% ipython --no-banner

In [1]: import numpy as np

In [2]: from numpy import linalg as LA

In [3]: np.set_printoptions(precision=1, suppress=True, linewidth=120, legacy="1.25")

In [4]: M = np.load("m.npy")

In [5]: M
Out[5]: 
array([[1. , 0.2, 0. , 0. , 0. , 0. , 0. , 0. , 0. ],
       [0.2, 1. , 0.2, 0. , 0. , 0. , 0. , 0. , 0. ],
       [0. , 0.2, 1. , 0.2, 0. , 0. , 0. , 0. , 0. ],
       [0. , 0. , 0.2, 1. , 0.2, 0. , 0. , 0. , 0. ],
       [0. , 0. , 0. , 0.2, 1. , 0.2, 0. , 0. , 0. ],
       [0. , 0. , 0. , 0. , 0.2, 1. , 0.2, 0. , 0. ],
       [0. , 0. , 0. , 0. , 0. , 0.2, 1. , 0.2, 0. ],
       [0. , 0. , 0. , 0. , 0. , 0. , 0.2, 1. , 0.2],
       [0. , 0. , 0. , 0. , 0. , 0. , 0. , 0.2, 1. ]])

In [6]: np.round(np.abs(LA.eigvals(M)).max(), 1)
Out[6]: 1.4

In [7]: round(LA.det(M), 1)
Out[7]: 0.7

In [8]: np.round(M @ M, 1) + 0
Out[8]: 
array([[1. , 0.4, 0. , 0. , 0. , 0. , 0. , 0. , 0. ],
       [0.4, 1.1, 0.4, 0. , 0. , 0. , 0. , 0. , 0. ],
       [0. , 0.4, 1.1, 0.4, 0. , 0. , 0. , 0. , 0. ],
       [0. , 0. , 0.4, 1.1, 0.4, 0. , 0. , 0. , 0. ],
       [0. , 0. , 0. , 0.4, 1.1, 0.4, 0. , 0. , 0. ],
       [0. , 0. , 0. , 0. , 0.4, 1.1, 0.4, 0. , 0. ],
       [0. , 0. , 0. , 0. , 0. , 0.4, 1.1, 0.4, 0. ],
       [0. , 0. , 0. , 0. , 0. , 0. , 0.4, 1.1, 0.4],
       [0. , 0. , 0. , 0. , 0. , 0. , 0. , 0.4, 1. ]])

In [9]: np.trace(M)
Out[9]: 9.0

In [10]: np.round(LA.matrix_power(M, 2), 1) + 0
Out[10]: 
array([[1. , 0.4, 0. , 0. , 0. , 0. , 0. , 0. , 0. ],
       [0.4, 1.1, 0.4, 0. , 0. , 0. , 0. , 0. , 0. ],
       [0. , 0.4, 1.1, 0.4, 0. , 0. , 0. , 0. , 0. ],
       [0. , 0. , 0.4, 1.1, 0.4, 0. , 0. , 0. , 0. ],
       [0. , 0. , 0. , 0.4, 1.1, 0.4, 0. , 0. , 0. ],
       [0. , 0. , 0. , 0. , 0.4, 1.1, 0.4, 0. , 0. ],
       [0. , 0. , 0. , 0. , 0. , 0.4, 1.1, 0.4, 0. ],
       [0. , 0. , 0. , 0. , 0. , 0. , 0.4, 1.1, 0.4],
       [0. , 0. , 0. , 0. , 0. , 0. , 0. , 0.4, 1. ]])

In [11]: evals, V = LA.eigh(M)

In [12]: vec = np.array([3, -5, -1, -2, 3, 1, -3, -5, -1])

In [13]: LA.eigvalsh(M[1:, 1:])
Out[13]: array([0.6, 0.7, 0.8, 0.9, 1.1, 1.2, 1.3, 1.4])

In [14]: np.round(V * np.sqrt(evals) @ V.T, 1) + 0
Out[14]: 
array([[1. , 0.1, 0. , 0. , 0. , 0. , 0. , 0. , 0. ],
       [0.1, 1. , 0.1, 0. , 0. , 0. , 0. , 0. , 0. ],
       [0. , 0.1, 1. , 0.1, 0. , 0. , 0. , 0. , 0. ],
       [0. , 0. , 0.1, 1. , 0.1, 0. , 0. , 0. , 0. ],
       [0. , 0. , 0. , 0.1, 1. , 0.1, 0. , 0. , 0. ],
       [0. , 0. , 0. , 0. , 0.1, 1. , 0.1, 0. , 0. ],
       [0. , 0. , 0. , 0. , 0. , 0.1, 1. , 0.1, 0. ],
       [0. , 0. , 0. , 0. , 0. , 0. , 0.1, 1. , 0.1],
       [0. , 0. , 0. , 0. , 0. , 0. , 0. , 0.1, 1. ]])

In [15]: vec = np.array([2, -3, 4, -5, 1, 5, 1, 1, 3])

In [16]: rhs = M @ vec

In [17]: beta, lr = np.zeros(9), 1 / LA.norm(M, 2) ** 2

In [18]: for i in range(40):
    ...:     beta -= lr * M.T @ (M @ beta - rhs)
    ...:     if i % 10 == 0: print(i, round(LA.norm(M @ beta - rhs), 1))
    ...: 
0 4.4
10 0.3
20 0.0
30 0.0

In [19]: beta
Out[19]: array([ 2., -3.,  4., -5.,  1.,  5.,  1.,  1.,  3.])

In [20]: np.round(LA.cond(M), 1)
Out[20]: 2.2

In [21]: LA.svd(M, compute_uv=False)
Out[21]: array([1.4, 1.3, 1.2, 1.1, 1. , 0.9, 0.8, 0.7, 0.6])

In [22]: round(LA.norm(M), 1)
Out[22]: 3.1

In [23]: M.shape
Out[23]: (9, 9)

In [24]: LA.rank(M)
Traceback (most recent call last):
  Cell In[24], line 1
    LA.rank(M)
AttributeError: module 'numpy.linalg' has no attribute 'rank'


In [25]: E = np.load("out14.npy")

In [26]: E
Out[26]: 
array([[ 9, 16, 25, 17, 20, 21, 35],
       [ 5, 20, 25, 15, 25, 20, 25],
       [ 6,  9, 16,  9, 12, 14, 21],
       [ 4, 19, 22, 15, 23, 17, 23],
       [ 5,  5, 15,  0, 10, 15, 10]])

In [27]: U, sigma, Vt = LA.svd(E, full_matrices=False)

In [28]: np.round(U.T @ E @ Vt.T, 1) + 0
Out[28]: 
array([[101.8,   0. ,   0. ,   0. ,   0. ],
       [  0. ,  11.5,   0. ,   0. ,   0. ],
       [  0. ,   0. ,  10.8,   0. ,   0. ],
       [  0. ,   0. ,   0. ,   0. ,   0. ],
       [  0. ,   0. ,   0. ,   0. ,   0. ]])

In [29]: (sigma > 1e-8).sum()
Out[29]: 3

In [30]: np.allclose(U * sigma @ Vt, E)
Out[30]: True

In [31]: np.round(sigma / sigma[0], 1) + 0
Out[31]: array([1. , 0.1, 0.1, 0. , 0. ])

In [32]: np.cumsum(sigma ** 2) / np.sum(sigma ** 2)
Out[32]: array([1., 1., 1., 1., 1.])

In [33]: rank = LA.matrix_rank(E)

In [34]: rank
Out[34]: 3

In [35]: N = LA.svd(E)[2][rank:].T

In [36]: N.shape
Out[36]: (7, 4)

In [37]: [int(LA.matrix_rank(E[:i])) for i in range(1, len(E) + 1)]
Out[37]: [1, 2, 3, 3, 3]

In [38]: [int(LA.matrix_rank(np.delete(E, i, axis=0))) for i in range(5)]
Out[38]: [3, 3, 3, 3, 3]

In [39]: np.allclose(E @ N, 0)
Out[39]: True

In [40]: np.allclose(E[:-1].T @ LA.lstsq(E[:-1].T, E[-1])[0], E[-1])
Out[40]: True

In [41]: try:
    ...:     LA.inv(E)
    ...: except LA.LinAlgError as e:
    ...:     print(repr(e))
    ...: 
LinAlgError('Last 2 dimensions of the array must be square')

In [42]: np.abs(np.diag(LA.qr(E)[1])) > 1e-9
Out[42]: array([ True,  True,  True, False, False])

In [43]: np.round(np.trace(LA.pinv(E) @ E), 1)
Out[43]: 3.0

In [44]: m1 = np.loadtxt("test10.csv", delimiter=",")

In [45]: m1
Out[45]: 
array([[0., 0., 0., 0., 1., 0., 2., 1., 0., 0.],
       [0., 0., 0., 0., 2., 0., 0., 2., 0., 2.],
       [0., 0., 0., 0., 1., 1., 0., 2., 2., 1.],
       [0., 0., 0., 0., 1., 1., 0., 0., 2., 2.],
       [1., 2., 1., 1., 0., 0., 0., 0., 0., 0.],
       [0., 0., 1., 1., 0., 0., 0., 0., 0., 0.],
       [2., 0., 0., 0., 0., 0., 0., 0., 0., 0.],
       [1., 2., 2., 0., 0., 0., 0., 0., 0., 0.],
       [0., 0., 2., 2., 0., 0., 0., 0., 0., 0.],
       [0., 2., 1., 2., 0., 0., 0., 0., 0., 0.]])

In [46]: # symmetric

In [47]: rank = LA.matrix_rank(m1)

In [48]: rank
Out[48]: 8

In [49]: N = LA.svd(m1)[2][rank:].T

In [50]: [int(LA.matrix_rank(m1[:i])) for i in range(1, len(m1) + 1)]
Out[50]: [1, 2, 3, 4, 5, 6, 7, 8, 8, 8]

In [51]: [int(LA.matrix_rank(np.delete(m1, i, axis=0))) for i in range(10)]
Out[51]: [7, 7, 7, 7, 8, 8, 8, 8, 8, 8]

In [52]: np.round(m1 @ N, 1) + 0
Out[52]: 
array([[0., 0.],
       [0., 0.],
       [0., 0.],
       [0., 0.],
       [0., 0.],
       [0., 0.],
       [0., 0.],
       [0., 0.],
       [0., 0.],
       [0., 0.]])

In [53]: W2 = np.array([[0.8, -1.0, 0.5, -1.2, 2.3, 0.1]])

In [54]: rng = np.random.default_rng(71)

In [55]: arr = np.array([[-2],
    ...:     [-2],
    ...:     [1],
    ...:     [0],
    ...:     [2],
    ...:     [0],
    ...:     [2],
    ...:     [-2],
    ...:     [1],
    ...:     [2],
    ...:     [2],
    ...:     [0],
    ...:     [-2],
    ...:     [-1],
    ...:     [-1],
    ...:     [-2],
    ...:     [-2],
    ...:     [1],
    ...:     [-1],
    ...:     [1],
    ...:     [-2],
    ...:     [1],
    ...:     [0],
    ...:     [2],
    ...:     [1]]) @ W2 + 0.3 * rng.normal(size=(25, 6))

In [56]: arr.round(1) + 0
Out[56]: 
array([[-1.6,  2.2, -1. ,  2.4, -4.4,  0. ],
       [-1.5,  1.6, -1.2,  2.3, -4.4, -0.2],
       [ 0.7, -0.9,  0.6, -1.5,  2.5,  0. ],
       [ 0.1,  0.1, -0.3,  0.4, -0.3,  0.3],
       [ 1.8, -2.1,  1.4, -2.6,  4.2,  0.2],
       [-0.3,  0. ,  0.1,  0.5, -0.1,  0. ],
       [ 1.8, -1.8,  1. , -2.1,  4.3,  0. ],
       [-1.8,  1.9, -0.8,  2.4, -4.3, -0.6],
       [ 0.6, -0.8,  0.5, -1.3,  1.7,  0.3],
       [ 1.3, -1.9,  0.7, -2.6,  5. , -0.1],
       [ 1.3, -2.1,  0.5, -2.4,  4.6,  0.1],
       [-0.3,  0. , -0.2, -0.1, -0.2,  0.2],
       [-1.7,  2.3, -1.3,  2.3, -4.8, -0.1],
       [-0.5,  1.2,  0. ,  1.4, -2.8,  0. ],
       [-0.5,  1.2, -0.5,  1.2, -2.3, -0.6],
       [-1.9,  2.2, -0.7,  2.2, -4.8, -0.1],
       [-1.5,  1.9, -1.2,  2.6, -4.3, -0.6],
       [ 0.4, -0.8,  0.5, -1.5,  2.2,  0.1],
       [-0.5,  1.2, -0.3,  1.4, -2.3, -0.1],
       [ 0.8, -0.8,  0.3, -1.6,  2.6,  0.3],
       [-0.9,  2.2, -1.1,  2.2, -4. ,  0. ],
       [ 0.4, -1.2,  0.5, -0.9,  2.1, -0.6],
       [ 0.2, -0.4, -0.1, -0.5, -0.2,  0. ],
       [ 1. , -2.3,  1.1, -2.6,  4.8,  0. ],
       [ 0.4, -1.3,  0.7, -0.9,  2.4,  0.3]])

In [57]: d = LA.norm(arr[:, None] - arr[None], axis=-1)

In [58]: LA.matrix_rank(d ** 2)
Out[58]: 8

In [59]: LA.norm(arr - arr.mean(axis=0), axis=1)
Out[59]: 
array([5.7, 5.4, 3.3, 0.6, 5.9, 0.5, 5.7, 5.5, 2.6, 6.3, 5.9, 0.4, 6. , 3.2, 2.8, 5.8, 5.6, 3. , 2.8, 3.4, 5.2, 2.8,
       0.8, 6.3, 3.1])

In [60]: d[:5, :5]
Out[60]: 
array([[ 0. ,  0.6,  9. ,  5.4, 11.6],
       [ 0.6,  0. ,  8.7,  5.1, 11.3],
       [ 9. ,  8.7,  0. ,  3.7,  2.7],
       [ 5.4,  5.1,  3.7,  0. ,  6.3],
       [11.6, 11.3,  2.7,  6.3,  0. ]])

In [61]: F = np.loadtxt("data.csv", delimiter=",")

In [62]: F
Out[62]: 
array([[-1.8,  4.1,  0. ,  6.5, -2.8, -7.1, -2.9, -4.7],
       [-2.9,  5.4,  0.1,  4.4, -2.2, -4.9, -3.8, -2.5],
       [-2.9,  6.5,  1.8,  7.7, -2.2, -5.9, -2.1, -3.5],
       [-1.6,  5.8, -0.5,  6.1, -1.4, -7.1, -3.3, -2.4],
       [-2.9,  6.5,  0.1,  6.2, -4.1, -6.4, -2. , -2.6],
       [-3.9,  6.6, -0.1,  6.8, -3.1, -5.5, -2. , -3.9],
       [-2.4,  4.8,  1. ,  4.3, -1.1, -4.5, -2.9, -2.7],
       [-3.5,  5.7,  2.6,  5.4, -1.6, -6.4, -4.4, -2.8],
       [-2.9,  7.3, -1.2,  4.2, -1.6, -7.8, -2.5, -2.7],
       [-3.5,  6.4,  0.9,  6.2, -0.4, -6.2, -3.1, -2.8],
       [-2.6,  5.7, -3.1,  5.7, -3.2, -5.4, -2.9, -2.8],
       [-2.5,  6.7, -0.5,  6.2, -4.3, -4.7, -2. , -3.5],
       [-1.7,  5.6, -0.8,  4.9, -4.1, -5. , -4.8, -1.2],
       [-1.9,  5.6, -1.5,  3.5, -2.8, -5.7, -4.2, -4.4],
       [-2.1,  5.9, -0.2,  7.5, -3.4, -5.5, -3.4, -3.6],
       [-1.5,  5.2,  0.2,  7.2, -4.8, -5.9, -2.7, -3.9],
       [-3.2,  6.5, -0.1,  5.3, -2.9, -8. , -2.6, -3.2],
       [-1.9,  6.8, -0.1,  6.7, -2.3, -4.3, -3.8, -2. ],
       [-0.9,  5.2, -0.1,  5.8, -3.4, -6.4, -5. , -3.9],
       [-1. ,  6.4,  0. ,  7.2, -3.7, -5.8, -3.3, -5.2],
       [-3.4,  4.8,  1.5,  5.2, -3.1, -6. , -4.1, -2.9],
       [-4.6,  5.9,  0.2,  7.4, -4.7, -6.2, -3.8, -3.9],
       [-0.9,  4.8,  1.9,  5.8, -1.6, -5.2, -3.1, -2.3],
       [-2.8,  7.4,  0.2,  4.8, -3. , -5. , -3.7, -2. ],
       [-1.4,  6.5, -0.6,  5.7, -1.9, -6. , -3.2, -4.3],
       [-1.7,  5.5, -0.5,  5. , -5.4, -6.3, -4.2, -3.6],
       [-3.6,  5.7,  2. ,  7.5, -2.6, -3.5, -2.5, -3.2],
       [-5.6,  4.6,  0.9,  5.6, -4.6, -6.1, -3.2, -2.6],
       [-4.3,  5.2, -0.7,  6.6, -3.9, -4.9, -4.1, -2.5],
       [-2.8,  5.6,  0.8,  5.7, -2.2, -6. , -2.8, -1.7],
       [-2.5,  5.6,  0.2,  7.4, -3.2, -6.6, -1.2, -2. ],
       [-5.2,  5.6,  0.7,  6.1, -2.8, -5.2, -3.6, -3.9],
       [-1.7,  6.4,  1. ,  6.6, -3.7, -6.8, -2.7, -2.5],
       [ 0.3,  6.2, -0.2,  7.3, -1.7, -4.1, -3.7, -3. ],
       [-4.1,  6.8,  2.1,  6.3, -4. , -6.4, -2.5, -1.9],
       [-3. ,  5. , -0.6,  5.7, -1.9, -6.4, -3.5, -3. ],
       [-3.6,  5.9,  0.9,  4.6, -2.4, -6.7, -1.8, -2.8]])

In [63]: proj = F @ LA.solve(F.T @ F, F.T)

In [64]: np.round(np.trace(proj), 1)
Out[64]: 8.0

In [65]: np.allclose(proj @ proj, proj)
Out[65]: True

In [66]: np.round(LA.eigvalsh(proj), 1) + 0
Out[66]: 
array([0., 0., 0., 0., 0., 0., 0., 0., 0., 0., 0., 0., 0., 0., 0., 0., 0., 0., 0., 0., 0., 0., 0., 0., 0., 0., 0., 0.,
       0., 1., 1., 1., 1., 1., 1., 1., 1.])

In [67]: lab = F[:, 4] > np.median(F[:, 4])

In [68]: f = F[lab].mean(axis=0) - F[~lab].mean(axis=0)

In [69]: np.argsort(-np.abs(f).round(6), kind="stable")
Out[69]: array([4, 3, 2, 0, 5, 1, 6, 7])

In [70]: f.round(1) + 0
Out[70]: array([ 0.3, -0.2,  0.4, -0.5,  1.8,  0.2,  0. ,  0. ])

In [71]: np.round((((F - F.mean(axis=0)) @ f > 0) == lab).mean(), 1)
Out[71]: 0.9

In [72]: vec = np.ones(9)

In [73]: for _ in range(5):
    ...:     vec = M @ vec
    ...:     vec /= LA.norm(vec)
    ...:     print(round(vec @ M @ vec, 1))
    ...: 
1.4
1.4
1.4
1.4
1.4

In [74]: vec
Out[74]: array([0.2, 0.3, 0.4, 0.4, 0.4, 0.4, 0.4, 0.3, 0.2])

In [75]: feats = np.load("sample6.npy")

In [76]: feats
Out[76]: 
array([[ 1,  0,  0,  0,  0,  0,  0,  0,  0,  0],
       [ 0,  2,  0,  0,  0,  0,  0,  0,  0,  0],
       [ 0,  0, -1,  0,  0,  0,  0,  0,  0,  0],
       [ 0,  0,  0,  2,  0,  0,  0,  0,  0,  0],
       [ 0,  0,  0,  0,  1,  0,  0,  0,  0,  0],
       [ 0,  0,  0,  0,  0,  1,  0,  0,  0,  0],
       [ 0,  0,  0,  0,  0,  0,  2,  0,  0,  0],
       [ 0,  0,  0,  0,  0,  0,  0, -1,  0,  0],
       [ 0,  0,  0,  0,  0,  0,  0,  0,  2,  0],
       [ 0,  0,  0,  0,  0,  0,  0,  0,  0,  0]])

In [77]: # triangular

In [78]: round(float(LA.det(feats)), 1)
Out[78]: 0.0

In [79]: feats @ feats
Out[79]: 
array([[1, 0, 0, 0, 0, 0, 0, 0, 0, 0],
       [0, 4, 0, 0, 0, 0, 0, 0, 0, 0],
       [0, 0, 1, 0, 0, 0, 0, 0, 0, 0],
       [0, 0, 0, 4, 0, 0, 0, 0, 0, 0],
       [0, 0, 0, 0, 1, 0, 0, 0, 0, 0],
       [0, 0, 0, 0, 0, 1, 0, 0, 0, 0],
       [0, 0, 0, 0, 0, 0, 4, 0, 0, 0],
       [0, 0, 0, 0, 0, 0, 0, 1, 0, 0],
       [0, 0, 0, 0, 0, 0, 0, 0, 4, 0],
       [0, 0, 0, 0, 0, 0, 0, 0, 0, 0]])

In [80]: np.sort(LA.eigvals(feats).real)
Out[80]: array([-1., -1.,  0.,  1.,  1.,  1.,  2.,  2.,  2.,  2.])
